$ python3 -q
>>> import numpy as np
>>> np.set_printoptions(suppress=True, linewidth=120)
>>> K = np.load("arr.npy")
>>> print(K.round(2))
[[0.62 0.08 0.31]
 [0.25 0.4  0.35]
 [0.18 0.55 0.27]]
>>> K.sum(axis=1)
array([1., 1., 1.])
>>> np.round(np.linalg.matrix_power(K, 2), 2)
array([[0.45, 0.25, 0.3 ],
       [0.32, 0.37, 0.31],
       [0.3 , 0.38, 0.32]])
>>> np.round(np.linalg.matrix_power(K, 100), 2)
array([[0.36, 0.33, 0.31],
       [0.36, 0.33, 0.31],
       [0.36, 0.33, 0.31]])
>>> pr = np.eye(3)[2]
>>> for _ in range(4):
...     pr = pr @ K
...     print(pr.round(2))
... 
[0.18 0.55 0.27]
[0.3  0.38 0.32]
[0.34 0.35 0.31]
[0.35 0.34 0.31]
>>> M2 = np.array([[-1, 2, -2], [1, -1, -1]])
>>> C = np.kron(M2, K)
>>> np.linalg.matrix_rank(C)
np.int64(6)
>>> C.shape
(6, 9)
>>> print(C.round(2))
[[-0.62 -0.08 -0.31  1.23  0.15  0.62 -1.23 -0.15 -0.62]
 [-0.25 -0.4  -0.35  0.5   0.8   0.7  -0.5  -0.8  -0.7 ]
 [-0.18 -0.55 -0.27  0.36  1.09  0.55 -0.36 -1.09 -0.55]
 [ 0.62  0.08  0.31 -0.62 -0.08 -0.31 -0.62 -0.08 -0.31]
 [ 0.25  0.4   0.35 -0.25 -0.4  -0.35 -0.25 -0.4  -0.35]
 [ 0.18  0.55  0.27 -0.18 -0.55 -0.27 -0.18 -0.55 -0.27]]
>>> proj = np.triu(np.array([[1, 4, 2], [2, 0, 2], [5, 4, 5]]), 1) + np.eye(3)
>>> M2 = proj @ K @ np.linalg.inv(proj)
>>> M2.round(2)
array([[ 1.98, -5.15,  8.59],
       [ 0.61, -0.96,  1.6 ],
       [ 0.18, -0.18,  0.27]])
>>> np.round(proj @ K - K @ proj, 2)
array([[ 1.36,  0.23,  0.56],
       [ 0.36,  0.09, -0.75],
       [ 0.  , -0.73, -1.45]])
>>> round(float(np.linalg.det(M2)), 2)
-0.03
>>> np.linalg.matrix_rank(M2)
np.int64(3)
>>> round(np.trace(M2), 2), round(float(np.trace(K)), 2)
(np.float64(1.29), 1.29)
>>> x0 = np.array([-3, 2, -2])
>>> np.round(M2 @ (2 * x0), 2)
array([-66.83, -13.92,  -2.91])
>>> print((M2 @ x0).argmax())
2
>>> A = np.load("out14.npy")
>>> A.round(2)
array([[ 1.  ,  0.  ,  0.  ,  0.  ],
       [ 0.  ,  0.71,  0.  ,  0.71],
       [ 0.  ,  0.  ,  1.  ,  0.  ],
       [ 0.  , -0.71,  0.  ,  0.71]])
>>> np.round(A.sum(axis=0), 2) + 0
array([1.  , 0.  , 1.  , 1.41])
>>> np.unravel_index(np.abs(A).argmax(), A.shape)
(np.int64(0), np.int64(0))
>>> np.count_nonzero(A)
np.int64(6)
>>> np.round(A.mean(axis=0), 2) + 0
array([0.25, 0.  , 0.25, 0.35])
>>> np.round(A - A[0], 2)
array([[ 0.  ,  0.  ,  0.  ,  0.  ],
       [-1.  ,  0.71,  0.  ,  0.71],
       [-1.  ,  0.  ,  1.  ,  0.  ],
       [-1.  , -0.71,  0.  ,  0.71]])
>>> Q, R = np.linalg.qr(A)
>>> print(np.round(Q @ R, 2))
[[ 1.    0.    0.    0.  ]
 [ 0.    0.71  0.    0.71]
 [ 0.    0.    1.    0.  ]
 [ 0.   -0.71  0.    0.71]]
>>> Q.shape, R.shape
((4, 4), (4, 4))
>>> abs(R[0, 0]), np.round(np.linalg.norm(A[:, 0]), 2)
(np.float64(1.0), np.float64(1.0))
>>> np.allclose(R.T @ R, A.T @ A)
True
>>> R.round(2) + 0
array([[ 1.,  0.,  0.,  0.],
       [ 0., -1.,  0.,  0.],
       [ 0.,  0.,  1.,  0.],
       [ 0.,  0.,  0.,  1.]])
>>> print(np.abs(np.diag(R)))
[1. 1. 1. 1.]
